% python3 -q
>>> import numpy as np
>>> from numpy import linalg as LA
>>> np.set_printoptions(suppress=True, linewidth=200)
>>> X = np.load("test18.npy")
>>> X
array([[-9.,  2.,  0.,  0.,  0.,  0.],
       [ 2., -8.,  2.,  0.,  0.,  0.],
       [ 0.,  2.,  1.,  2.,  0.,  0.],
       [ 0.,  0.,  2.,  5.,  2.,  0.],
       [ 0.,  0.,  0.,  2.,  6.,  2.],
       [ 0.,  0.,  0.,  0.,  2., -7.]])
>>> np.round(LA.eigvalsh(X).min(), 4)
np.float64(-10.7011)
>>> try:
...     LA.cholesky(X)
... except LA.LinAlgError as e:
...     print("failed:", e)
... 
failed: Matrix is not positive definite
>>> rng = np.random.default_rng(95)
>>> labels = rng.permutation(6)
>>> labels
array([0, 3, 2, 1, 5, 4])
>>> B = X[labels][:, labels]
>>> np.round(LA.det(B), 4), round(LA.det(X[labels]), 4)
(np.float64(-8496.0), np.float64(-8496.0))
>>> np.diag(B)
array([-9.,  5.,  1., -8., -7.,  6.])
>>> np.allclose(B, X)
False
>>> th = np.radians(90)
>>> R = np.eye(6)
>>> R[5, 5] = R[2, 2] = np.cos(th)
>>> R[5, 2], R[2, 5] = -np.sin(th), np.sin(th)
>>> R.round(4) + 0
array([[ 1.,  0.,  0.,  0.,  0.,  0.],
       [ 0.,  1.,  0.,  0.,  0.,  0.],
       [ 0.,  0.,  0.,  0.,  0.,  1.],
       [ 0.,  0.,  0.,  1.,  0.,  0.],
       [ 0.,  0.,  0.,  0.,  1.,  0.],
       [ 0.,  0., -1.,  0.,  0.,  0.]])
>>> B = X @ R.T
>>> np.allclose(X @ X.T, B @ B.T)
True
>>> print(np.round(LA.det(R), 4), np.trace(R))
1.0 4.0
>>> np.abs(B - X).max(axis=0)
array([0., 0., 7., 0., 0., 7.])
>>> np.allclose(LA.norm(X, axis=1), LA.norm(B, axis=1))
True
>>> E = np.load("a.npy")
>>> E.round(4)
array([[ 1.5225,  0.1218,  4.7199, -0.6242],
       [ 0.7982,  1.4341,  4.6909, -0.5489],
       [-0.0941, -2.4922, -4.3111,  0.4405],
       [-1.956 ,  4.4078,  1.3197,  0.0636],
       [-1.2287, -0.6865, -4.7603,  0.5989],
       [ 2.5794, -4.169 ,  0.9184, -0.3498],
       [-0.8446,  3.6155,  3.3396, -0.2495],
       [-2.3964,  4.3815, -0.031 ,  0.2427],
       [ 0.1689, -2.8402, -4.0928,  0.3924],
       [-0.8552,  3.6262,  3.3254, -0.247 ],
       [-1.5228, -0.1213, -4.7198,  0.6243],
       [-0.3644, -2.1083, -4.4929,  0.4857],
       [-1.8785,  4.3815,  1.5075,  0.0371],
       [ 0.3104,  2.1871,  4.4601, -0.477 ]])
>>> LA.lstsq(E[:-1].T, E[-1])[2]
np.int32(2)
>>> np.round(E @ LA.pinv(E) @ E, 4)
array([[ 1.5225,  0.1218,  4.7199, -0.6242],
       [ 0.7982,  1.4341,  4.6909, -0.5489],
       [-0.0941, -2.4922, -4.3111,  0.4405],
       [-1.956 ,  4.4078,  1.3197,  0.0636],
       [-1.2287, -0.6865, -4.7603,  0.5989],
       [ 2.5794, -4.169 ,  0.9184, -0.3498],
       [-0.8446,  3.6155,  3.3396, -0.2495],
       [-2.3964,  4.3815, -0.031 ,  0.2427],
       [ 0.1689, -2.8402, -4.0928,  0.3924],
       [-0.8552,  3.6262,  3.3254, -0.247 ],
       [-1.5228, -0.1213, -4.7198,  0.6243],
       [-0.3644, -2.1083, -4.4929,  0.4857],
       [-1.8785,  4.3815,  1.5075,  0.0371],
       [ 0.3104,  2.1871,  4.4601, -0.477 ]])
>>> try:
...     LA.inv(E)
... except LA.LinAlgError as e:
...     print(repr(e))
... 
LinAlgError('Last 2 dimensions of the array must be square')
>>> np.round(np.trace(LA.pinv(E) @ E), 4)
np.float64(2.0)
>>> M = np.load("arr.npy")
>>> M.round(4)
array([[ 0.6949, -0.5085, -0.5085],
       [-0.5085,  0.1525, -0.8475],
       [-0.5085, -0.8475,  0.1525]])
>>> q = M.astype(float).copy()
>>> for j in range(3):
...     q[:, j] -= q[:, :j] @ (q[:, :j].T @ q[:, j])
...     q[:, j] /= LA.norm(q[:, j])
... 
>>> q.round(4)
array([[ 0.6949, -0.5085, -0.5085],
       [-0.5085,  0.1525, -0.8475],
       [-0.5085, -0.8475,  0.1525]])
>>> print(np.round(q.T @ M, 4) + 0)
[[1. 0. 0.]
 [0. 1. 0.]
 [0. 0. 1.]]
>>> np.round(q.T @ q, 4) + 0
array([[1., 0., 0.],
       [0., 1., 0.],
       [0., 0., 1.]])
>>> J = np.array([[3, 0, 0], [0, 0, -1], [0, -2, 0]])
>>> blk = np.stack([J, -2 * J, J[::-1]])
>>> print(LA.matrix_rank(blk))
[3 3 3]
>>> np.round(LA.det(blk), 4)
array([-6., 48.,  6.])
>>> np.einsum("bij,cij->bc", blk, blk)
array([[ 14, -28,   1],
       [-28,  56,  -2],
       [  1,  -2,  14]])
>>> blk.sum(axis=0)
array([[-3, -2,  0],
       [ 0,  0,  0],
       [ 3,  2,  0]])
>>> (blk @ J.T).shape
(3, 3, 3)
